In [1]: import numpy as np

In [2]: np.set_printoptions(precision=1, suppress=True, linewidth=140, legacy="1.25")

In [3]: tidy = lambda a: np.round(a, 1) + 0

In [4]: rng = np.random.default_rng(630)

In [5]: ang = rng.uniform(0, 2 * np.pi, 41)

In [6]: q, _ = np.linalg.qr(np.array([[-0.2, -0.4], [0.5, -0.8], [0.6, -0.9], [0.5, -0.7]]))

In [7]: m1 = 5 * np.c_[np.cos(ang), np.sin(ang)] @ q.T

In [8]: tidy(m1)
Out[8]: 
array([[ 2.9, -2. , -2.6, -2.3],
       [-1.3,  2.6,  3.1,  2.6],
       [-3.8,  1.5,  2.1,  1.9],
       [ 4.9,  0.9,  0.7,  0.2],
       [ 3.5,  2.2,  2.3,  1.6],
       [ 2.8, -2.1, -2.7, -2.4],
       [ 2.8, -2.1, -2.7, -2.4],
       [ 3.6, -1.7, -2.2, -2.1],
       [-2.5, -2.6, -2.8, -2.1],
       [-0.4, -2.8, -3.2, -2.6],
       [ 4.9,  0.9,  0.7,  0.2],
       [ 4.2,  1.8,  1.7,  1.1],
       [-4.7,  0.6,  1.1,  1.2],
       [-1.1,  2.6,  3.2,  2.6],
       [-4.8, -1. , -0.8, -0.3],
       [ 3.2, -1.9, -2.5, -2.2],
       [ 5. ,  0.5,  0.2, -0.2],
       [ 0.6, -2.7, -3.2, -2.6],
       [-3.5,  1.7,  2.3,  2.1],
       [ 3.9, -1.4, -2. , -1.9],
       [ 4.3, -1. , -1.6, -1.6],
       [-0.8, -2.8, -3.2, -2.5],
       [-3.1,  1.9,  2.5,  2.3],
       [-3.7, -2.1, -2.1, -1.4],
       [ 1.3,  2.8,  3.1,  2.4],
       [-4.8,  0.3,  0.8,  1. ],
       [ 4.1, -1.3, -1.9, -1.8],
       [ 2.3,  2.6,  2.9,  2.1],
       [-2.8, -2.5, -2.7, -2. ],
       [ 4.7,  1.3,  1.1,  0.5],
       [ 0.8, -2.7, -3.2, -2.6],
       [-4.9,  0.1,  0.5,  0.8],
       [-4.1, -1.9, -1.9, -1.2],
       [-4.7, -1.2, -1.1, -0.5],
       [ 3.4,  2.3,  2.4,  1.7],
       [ 4.6, -0.8, -1.3, -1.3],
       [ 1.3, -2.6, -3.1, -2.6],
       [-4.5,  0.9,  1.4,  1.5],
       [ 2.1,  2.7,  2.9,  2.2],
       [ 0.5, -2.7, -3.2, -2.6],
       [ 2.8,  2.5,  2.6,  1.9]])

In [9]: np.unique(m1.round(6), axis=0).shape
Out[9]: (41, 4)

In [10]: try:
    ...:     np.linalg.inv(m1)
    ...: except np.linalg.LinAlgError as e:
    ...:     print(repr(e))
    ...: 
LinAlgError('Last 2 dimensions of the array must be square')

In [11]: tidy(np.trace(np.linalg.pinv(m1) @ m1))
Out[11]: 2.0
